In [1]: import numpy as np

In [2]: np.set_printoptions(suppress=True, linewidth=140)

In [3]: K = np.loadtxt("out10.csv", delimiter=",")

In [4]: K
Out[4]: 
array([[ 1.53, -4.37, -0.6 ,  2.88, -0.62,  0.75, -0.66,  1.97],
       [-0.03, -1.42, -0.19,  0.39,  0.62,  0.77,  1.03,  2.35],
       [-2.02, -0.13,  0.19, -0.59,  2.88, -1.32,  0.07,  2.2 ],
       [ 1.28, -2.35, -0.25,  1.99, -1.31,  0.05, -0.89, -1.53],
       [-0.25,  0.37,  0.16, -0.08, -0.06, -0.59, -0.22, -1.73],
       [ 0.06, -0.85, -0.13,  1.11,  0.47, -1.51, -2.81,  0.43],
       [-1.71,  2.56,  0.4 , -1.89,  1.63, -1.13, -0.01,  0.11],
       [-1.4 ,  1.79,  0.41, -1.15,  1.11, -1.45, -0.35, -1.63],
       [ 2.69, -2.73, -0.44,  2.68, -3.12,  0.89, -1.14, -2.57],
       [-0.92,  0.37, -0.04, -0.13,  1.81, -1.52, -2.31,  2.74],
       [ 0.23, -1.97, -0.15,  0.64,  0.01,  1.27,  2.14,  0.87]])

In [5]: np.unique(K.round(6), axis=0).shape
Out[5]: (11, 8)

In [6]: r = np.linalg.matrix_rank(K)

In [7]: r
Out[7]: np.int64(4)

In [8]: N = np.linalg.svd(K)[2][r:].T

In [9]: np.round(N @ N.T, 2)
Out[9]: 
array([[ 0.67,  0.02,  0.06, -0.12,  0.37, -0.21,  0.13, -0.04],
       [ 0.02,  0.26, -0.04,  0.41,  0.1 , -0.01,  0.11,  0.01],
       [ 0.06, -0.04,  0.98,  0.04, -0.05,  0.04, -0.04,  0.07],
       [-0.12,  0.41,  0.04,  0.7 ,  0.06,  0.04,  0.14,  0.04],
       [ 0.37,  0.1 , -0.05,  0.06,  0.51,  0.27, -0.07, -0.14],
       [-0.21, -0.01,  0.04,  0.04,  0.27,  0.62, -0.3 , -0.15],
       [ 0.13,  0.11, -0.04,  0.14, -0.07, -0.3 ,  0.19,  0.08],
       [-0.04,  0.01,  0.07,  0.04, -0.14, -0.15,  0.08,  0.06]])

In [10]: [int(np.linalg.matrix_rank(K[:i])) for i in range(1, len(K) + 1)]
Out[10]: [1, 2, 3, 4, 4, 4, 4, 4, 4, 4, 4]

In [11]: [int(np.linalg.matrix_rank(np.delete(K, i, axis=0))) for i in range(11)]
Out[11]: [4, 4, 4, 4, 4, 4, 4, 4, 4, 4, 4]
